$ python -q
>>> import numpy as np
>>> import numpy.linalg as la
>>> np.set_printoptions(precision=2, suppress=True, linewidth=100)
>>> data = np.array([[4, 4, 4], [4, 8, 8], [4, 8, 12]])
>>> out = np.array([[0, 3], [3, 3], [1, 0]])
>>> print(la.matrix_rank(data @ out))
2
>>> print(np.vstack([data, out.T]).shape)
(5, 3)
>>> ev, evecs = la.eigh(data)
>>> print(evecs @ np.diag(ev) @ evecs.T)
[[ 4.  4.  4.]
 [ 4.  8.  8.]
 [ 4.  8. 12.]]
>>> print(la.eigvalsh(data + -1 * np.eye(3)))
[ 0.23  1.57 19.2 ]
>>> print(la.svd(data, compute_uv=False))
[20.2   2.57  1.23]
>>> Q = data.astype(float).copy()
>>> for j in range(3):
...     Q[:, j] -= Q[:, :j] @ (Q[:, :j].T @ Q[:, j])
...     Q[:, j] /= la.norm(Q[:, j])
... 
>>> print(np.round(Q.T @ Q, 2) + 0)
[[1. 0. 0.]
 [0. 1. 0.]
 [0. 0. 1.]]
>>> print(np.round(Q.T @ data, 2) + 0)
[[ 6.93 11.55 13.86]
 [ 0.    3.27  4.9 ]
 [ 0.    0.    2.83]]
>>> K = np.array([[0.7, 0.5, 0.3],
...     [1.0, 0.6, -0.3],
...     [0.2, -1.2, -0.1],
...     [1.1, -2.2, 1.0],
...     [0.2, -0.7, 0.5]])
>>> print(K)
[[ 0.7  0.5  0.3]
 [ 1.   0.6 -0.3]
 [ 0.2 -1.2 -0.1]
 [ 1.1 -2.2  1. ]
 [ 0.2 -0.7  0.5]]
>>> proj = K @ la.solve(K.T @ K, K.T)
>>> print(np.round(la.eigvalsh(proj), 2) + 0)
[0. 0. 1. 1. 1.]
>>> print(np.trace(proj))
3.0
>>> print(la.matrix_rank(np.eye(5) - proj))
2
>>> proj = np.triu(np.array([[0, 1, 8], [9, 6, 3], [4, 5, 9]]), 1) + np.eye(3)
>>> out = proj @ data @ la.inv(proj)
>>> print(np.poly(out))
[  1. -24.  80. -64.]
>>> print(out)
[[  40.   36. -320.]
 [  16.   16. -132.]
 [   4.    4.  -32.]]
>>> print(proj @ data - data @ proj)
[[ 36.  68.  60.]
 [ 12.  20. -20.]
 [  0.  -4. -56.]]
>>> print(round(la.det(out), 2))
64.0
>>> print(np.trace(out), np.trace(data))
24.0 24
>>> vec = np.array([-3, 3, 3])
>>> h1 = np.maximum(out @ vec, 0)
>>> print(np.maximum(out @ (3 * vec), 0))
[0. 0. 0.]
>>> print(out.T @ h1)
[0. 0. 0.]
>>> print(out * (h1 > 1e-9)[:, None])
[[ 0.  0. -0.]
 [ 0.  0. -0.]
 [ 0.  0. -0.]]
>>> print(np.tanh(out @ vec))
[-1. -1. -1.]
>>> print(np.flatnonzero(h1 > 1e-9))
[]
>>> print(K - K[0])
[[ 0.   0.   0. ]
 [ 0.3  0.1 -0.6]
 [-0.5 -1.7 -0.4]
 [ 0.4 -2.7  0.7]
 [-0.5 -1.2  0.2]]
>>> print(K.sum(axis=0))
[ 3.2 -3.   1.4]
>>> print(la.matrix_rank(K))
3
>>> print(K.shape)
(5, 3)
>>> print(np.unravel_index(np.abs(K).argmax(), K.shape))
(np.int64(3), np.int64(1))
>>> K[:, 3]
Traceback (most recent call last):
  File "<python-input-40>", line 1, in <module>
    K[:, 3]
    ~^^^^^^
IndexError: index 3 is out of bounds for axis 1 with size 3
>>> print(np.round(la.norm(K), 2))
3.41
>>> print(la.svd(K, compute_uv=False))
[3.   1.47 0.68]
>>> X = np.load("out4.npy")
>>> print(X)
[[ 4. -3.]
 [ 0.  1.]]
>>> print((X + X.T) / 2)
[[ 4.  -1.5]
 [-1.5  1. ]]
>>> print((X - X.T) / 2)
[[ 0.  -1.5]
 [ 1.5  0. ]]
>>> la.determinant(X)
Traceback (most recent call last):
  File "<python-input-47>", line 1, in <module>
    la.determinant(X)
    ^^^^^^^^^^^^^^
AttributeError: module 'numpy.linalg' has no attribute 'determinant'
>>> print(np.sort(np.abs(la.eigvals(X))))
[1. 4.]
>>> ev, evecs = la.eig(X)
>>> print(ev)
[4. 1.]
>>> print(np.sort(la.eigvals(la.inv(X))))
[0.25 1.  ]
>>> vec = np.array([-3, -3, -1])
>>> rhs = K @ vec
>>> print(la.solve(K.T @ K, K.T @ rhs))
[-3. -3. -1.]
>>> print(rhs)
[-3.9 -4.5  3.1  2.3  1. ]
>>> rng = np.random.default_rng(637)
>>> rhs = rhs + 0.02 * rng.normal(size=5)
>>> print(rhs)
[-3.9  -4.52  3.12  2.3   1.  ]
>>> coef, *_ = la.lstsq(K, rhs)
>>> print(coef.round())
[-3. -3. -1.]
>>> W1 = np.array([[0, 2], [1, 0]])
>>> coef = np.array([-1, 0])
>>> H = np.maximum(X @ W1 + coef, 0)
>>> print((H > 0).astype(int))
[[0 1]
 [0 0]]
>>> print(la.matrix_rank(H))
1
>>> print(H)
[[0. 8.]
 [0. 0.]]
>>> Z = np.array([[3, 3, 5], [3, 5, -3]])
>>> print((H @ Z).round(6).argmax(axis=1))
[1 0]
>>> print(H @ Z)
[[ 24.  40. -24.]
 [  0.   0.   0.]]
>>> print(W1 @ Z)
[[ 6 10 -6]
 [ 3  3  5]]
>>> lab = rng.permutation(2)
>>> print(lab)
[0 1]
>>> out = X[lab][:, lab]
>>> print(np.sort(np.abs(la.eigvals(out))))
[1. 4.]
>>> print(np.trace(out))
5.0
>>> print(np.allclose(out, X))
True
>>> m1 = np.load("w.npy")
>>> print(m1)
[[  2.39   1.73   4.61   1.97  -1.08]
 [ -4.83  -4.54  -8.67  -2.68   2.88]
 [ -6.33 -10.24  -7.97  -5.75   2.38]]
>>> print(np.count_nonzero(m1))
15
>>> print(round(la.norm(m1), 2))
20.41
>>> print(m1.mean(axis=0))
[-2.92 -4.35 -4.01 -2.15  1.39]
>>> print(m1.sum(axis=0))
[ -8.77 -13.05 -12.03  -6.46   4.18]
>>> print(m1.shape)
(3, 5)
>>> print(np.abs(m1).max())
10.24
>>> print(la.svd(m1, compute_uv=False))
[20.    4.01  0.8 ]
>>> print(la.matrix_rank(m1))
3
>>> m1[:, 5]
Traceback (most recent call last):
  File "<python-input-87>", line 1, in <module>
    m1[:, 5]
    ~~^^^^^^
IndexError: index 5 is out of bounds for axis 1 with size 5
